In [1]: import numpy as np

In [2]: import numpy.linalg as la

In [3]: np.set_printoptions(precision=2, suppress=True, linewidth=120)

In [4]: K = np.load("data.npy")

In [5]: K
Out[5]: 
array([[0, 0, 0, 1],
       [0, 0, 1, 0],
       [0, 1, 0, 0],
       [1, 0, 0, 0]])

In [6]: left, sv = la.svd(K)
Traceback (most recent call last):
  Cell In[6], line 1
    left, sv = la.svd(K)
ValueError: too many values to unpack (expected 2)


In [7]: left, sv, Vt = la.svd(K, full_matrices=False)

In [8]: sv
Out[8]: array([1., 1., 1., 1.])

In [9]: (sv > 1e-8).sum()
Out[9]: np.int64(4)

In [10]: np.sqrt((sv ** 2).sum()), round(la.norm(K), 2)
Out[10]: (np.float64(2.0), np.float64(2.0))

In [11]: Vt @ Vt.T
Out[11]: 
array([[1., 0., 0., 0.],
       [0., 1., 0., 0.],
       [0., 0., 1., 0.],
       [0., 0., 0., 1.]])

In [12]: w, V = la.eig(K)

In [13]: np.prod(w)
Out[13]: np.float64(1.0)

In [14]: w
Out[14]: array([ 1., -1.,  1., -1.])

In [15]: np.sort(la.eigvals(la.inv(K)))
Out[15]: array([-1., -1.,  1.,  1.])

In [16]: K @ V[:, 0] - w[0] * V[:, 0]
Out[16]: array([0., 0., 0., 0.])

In [17]: x = np.array([0, 2, 3, 0])

In [18]: rhs = K @ x

In [19]: rhs
Out[19]: array([0, 3, 2, 0])

In [20]: la.solve(K, K[:, 3])
Out[20]: array([0., 0., 0., 1.])

In [21]: m1 = np.loadtxt("block12.csv", delimiter=",")

In [22]: m1
Out[22]: 
array([[-3., -1., -1.,  0.],
       [-1., -3., -1., -1.],
       [-1., -1., -3., -1.],
       [ 0., -1., -1., -3.]])

In [23]: x = np.array([-5, -1, 5, -3])

In [24]: rhs = m1 @ x

In [25]: rhs
Out[25]: array([11.,  6., -6.,  5.])

In [26]: la.solve(m1, rhs + m1[:, 2])
Out[26]: array([-5., -1.,  6., -3.])

In [27]: la.solve(m1, -2 * rhs)
Out[27]: array([ 10.,   2., -10.,   6.])

In [28]: np.round(la.solve(m1.T, m1[2]), 2) + 0
Out[28]: array([0., 0., 1., 0.])

In [29]: r0 = np.array([-1, 1, -8, 8])

In [30]: M2 = m1 + np.outer(r0, np.eye(4)[1])

In [31]: la.matrix_rank(M2 - m1)
Out[31]: np.int64(1)

In [32]: th = np.radians(72)

In [33]: Rm = np.eye(4)

In [34]: Rm[2, 2] = Rm[3, 3] = np.cos(th)

In [35]: Rm[2, 3], Rm[3, 2] = -np.sin(th), np.sin(th)

In [36]: Rm
Out[36]: 
array([[ 1.  ,  0.  ,  0.  ,  0.  ],
       [ 0.  ,  1.  ,  0.  ,  0.  ],
       [ 0.  ,  0.  ,  0.31, -0.95],
       [ 0.  ,  0.  ,  0.95,  0.31]])

In [37]: M2 = m1 @ Rm.T

In [38]: np.allclose(m1 @ m1.T, M2 @ M2.T)
Out[38]: True

In [39]: np.abs(M2 - m1).max(axis=0)
Out[39]: array([0.  , 0.  , 3.54, 2.16])

In [40]: np.round(la.det(Rm), 2), round(float(np.trace(Rm)), 2)
Out[40]: (np.float64(1.0), 2.62)

In [41]: M2
Out[41]: 
array([[-3.  , -1.  , -0.31, -0.95],
       [-1.  , -3.  ,  0.64, -1.26],
       [-1.  , -1.  ,  0.02, -3.16],
       [ 0.  , -1.  ,  2.54, -1.88]])

In [42]: left, sv, Vt = la.svd(M2, full_matrices=False)

In [43]: np.round(left.T @ M2 @ Vt.T, 2) + 0
Out[43]: 
array([[5.56, 0.  , 0.  , 0.  ],
       [0.  , 3.  , 0.  , 0.  ],
       [0.  , 0.  , 2.  , 0.  ],
       [0.  , 0.  , 0.  , 1.44]])

In [44]: (sv > 1e-8).sum()
Out[44]: np.int64(4)

In [45]: np.abs(left[:, 0]).round(6).argmax()
Out[45]: np.int64(1)

In [46]: np.round(left.T @ left, 2) + 0
Out[46]: 
array([[1., 0., 0., 0.],
       [0., 1., 0., 0.],
       [0., 0., 1., 0.],
       [0., 0., 0., 1.]])

In [47]: np.cumsum(sv ** 2) / np.sum(sv ** 2)
Out[47]: array([0.67, 0.87, 0.96, 1.  ])

In [48]: np.round(np.sqrt((sv ** 2).sum()), 2), round(la.norm(M2), 2)
Out[48]: (np.float64(6.78), np.float64(6.78))

In [49]: M2 = m1[0, 0] * m1[1:] - np.outer(m1[1:, 0], m1[0])

In [50]: M2
Out[50]: 
array([[0., 8., 2., 3.],
       [0., 2., 8., 3.],
       [0., 3., 3., 9.]])

In [51]: m1[:, 0] / m1[0, 0]
Out[51]: array([ 1.  ,  0.33,  0.33, -0.  ])

In [52]: la.matrix_rank(M2), la.matrix_rank(m1)
Out[52]: (np.int64(3), np.int64(4))

In [53]: sv = 10 * 0.7 ** np.arange(3)

In [54]: Q, _ = la.qr(np.array([[-1.6, 0.4, 1.2], [0.0, -0.6, 0.1], [-0.4, -0.2, -1.1]]))

In [55]: rng = np.random.default_rng(285915)

In [56]: A = rng.normal(size=(24, 3)) * sv @ Q

In [57]: A
Out[57]: 
array([[-10.32,  -8.66,   0.7 ],
       [ -6.25,  14.52,   5.41],
       [  0.3 ,  -7.19, -12.  ],
       [  2.63,  -4.76,   1.7 ],
       [  8.13,   1.65,  -1.29],
       [-12.74, -13.39,  -2.97],
       [  2.24,   7.23,   3.68],
       [  7.19,  -5.42,  -7.83],
       [ -4.89,  -6.58,  10.06],
       [-15.11,  -2.76,  -5.7 ],
       [ 14.25,   3.68,   3.14],
       [  9.46,  -2.36,  12.27],
       [ -4.8 ,  -9.83,  -4.33],
       [-23.8 ,  -9.29, -12.04],
       [ 18.33, -11.1 ,  -2.63],
       [  1.39,  -4.61,   3.25],
       [  1.76,   2.07,  -6.28],
       [ -6.77,  12.33,  13.13],
       [  6.15,   4.11,   0.12],
       [ -6.63,  -5.02,   1.59],
       [ 10.74,   0.55,   2.49],
       [-14.5 ,   2.09,  -4.7 ],
       [  1.58,   1.72,  -1.81],
       [ -1.78,   6.19,   0.52]])

In [58]: W2 = A[[15, 12]].astype(float)

In [59]: for _ in range(6):
    ...:     lab = la.norm(A[:, None] - W2, axis=-1).argmin(axis=1)
    ...:     W2 = np.array([A[lab == j].mean(axis=0) for j in range(2)])
    ...: 

In [60]: lab
Out[60]: array([1, 0, 1, 0, 0, 1, 0, 0, 0, 1, 0, 0, 1, 1, 0, 0, 0, 0, 0, 1, 0, 1, 0, 0])

In [61]: W2
Out[61]: 
array([[  4.01,   1.2 ,   2.25],
       [-10.95,  -6.76,  -4.93]])

In [62]: W2[1] - W2[0]
Out[62]: array([-14.96,  -7.96,  -7.18])

In [63]: np.abs(W2[1] - W2[0]).argmax()
Out[63]: np.int64(0)

In [64]: np.bincount(lab)
Out[64]: array([16,  8])

In [65]: la.matrix_rank(W2)
Out[65]: np.int64(2)

In [66]: np.diff(W2, axis=0)
Out[66]: array([[-14.96,  -7.96,  -7.18]])

In [67]: np.round(np.abs(W2).max(), 2)
Out[67]: np.float64(10.95)

In [68]: np.count_nonzero(W2)
Out[68]: np.int64(6)

In [69]: np.zeros(2, 3)
Traceback (most recent call last):
  Cell In[69], line 1
    np.zeros(2, 3)
TypeError: Cannot interpret '3' as a data type


In [70]: W2.mean(axis=0)
Out[70]: array([-3.47, -2.78, -1.34])

In [71]: la.svd(W2, compute_uv=False)
Out[71]: array([14.53,  1.2 ])

In [72]: W2 - W2[0]
Out[72]: 
array([[  0.  ,   0.  ,   0.  ],
       [-14.96,  -7.96,  -7.18]])

In [73]: M2 = np.c_[A[:, :1] @ np.array([[1]]), np.array([5, 1, 1, 3, 1, 5, 3, 5, 0, 3, 5, 1, 1, 4, 5, 1, 0, 3, 1, 0, 1, 3, 3, 2])]

In [74]: M2
Out[74]: 
array([[-10.32,   5.  ],
       [ -6.25,   1.  ],
       [  0.3 ,   1.  ],
       [  2.63,   3.  ],
       [  8.13,   1.  ],
       [-12.74,   5.  ],
       [  2.24,   3.  ],
       [  7.19,   5.  ],
       [ -4.89,   0.  ],
       [-15.11,   3.  ],
       [ 14.25,   5.  ],
       [  9.46,   1.  ],
       [ -4.8 ,   1.  ],
       [-23.8 ,   4.  ],
       [ 18.33,   5.  ],
       [  1.39,   1.  ],
       [  1.76,   0.  ],
       [ -6.77,   3.  ],
       [  6.15,   1.  ],
       [ -6.63,   0.  ],
       [ 10.74,   1.  ],
       [-14.5 ,   3.  ],
       [  1.58,   3.  ],
       [ -1.78,   2.  ]])

In [75]: la.norm(la.qr(A)[0].T @ M2, axis=0) ** 2 / ((M2 ** 2).sum(axis=0) + 1e-12)
Out[75]: array([1. , 0.1])

In [76]: np.round(la.lstsq(A, M2[:, 0])[0], 2) + 0
Out[76]: array([1., 0., 0.])

In [77]: Q, _ = la.qr(np.array([[-0.4, 0.2, -1.1, -1.8],
    ...:     [-2.4, -0.5, 0.5, 0.5],
    ...:     [0.4, -1.7, -1.8, 2.5],
    ...:     [-1.0, 1.1, -0.1, 0.8]]))

In [78]: w = np.array([0, 2, 1, 2])

In [79]: E = Q @ np.diag(w) @ Q.T

In [80]: E
Out[80]: 
array([[ 1.45, -0.1 , -0.28, -0.45],
       [-0.1 ,  0.32,  0.38, -0.56],
       [-0.28,  0.38,  1.74, -0.1 ],
       [-0.45, -0.56, -0.1 ,  1.49]])

In [81]: M2 = E + rng.integers(-2, 3, (4, 3)) @ rng.integers(-2, 3, (3, 4))

In [82]: M2
Out[82]: 
array([[ 5.45,  0.9 ,  2.72,  0.55],
       [ 1.9 ,  3.32,  1.38, -4.56],
       [-0.28, -0.62,  2.74, -3.1 ],
       [-6.45, -3.56, -4.1 ,  1.49]])

In [83]: np.abs(M2 - E).sum(axis=1)
Out[83]: array([ 9., 10.,  5., 13.])

In [84]: np.round(la.svd(M2 - E, compute_uv=False), 2) + 0
Out[84]: array([9.86, 5.13, 2.34, 0.  ])

In [85]: M2 - E
Out[85]: 
array([[ 4.,  1.,  3.,  1.],
       [ 2.,  3.,  1., -4.],
       [ 0., -1.,  1., -3.],
       [-6., -3., -4.,  0.]])

In [86]: la.matrix_rank(M2 - E, tol=1e-8)
Out[86]: np.int64(3)

In [87]: F = 5 * np.eye(3) + np.eye(3, k=1)

In [88]: F
Out[88]: 
array([[5., 1., 0.],
       [0., 5., 1.],
       [0., 0., 5.]])

In [89]: lab = rng.permutation(3)

In [90]: M2 = F[:, lab] * rng.choice([-1, 1], 3)

In [91]: M2
Out[91]: 
array([[ 5.,  1., -0.],
       [ 0.,  5., -1.],
       [ 0.,  0., -5.]])

In [92]: left, _, Vt = la.svd(F.T @ M2)

In [93]: np.round(left @ Vt, 2) + 0
Out[93]: 
array([[ 1.,  0.,  0.],
       [ 0.,  1.,  0.],
       [ 0.,  0., -1.]])
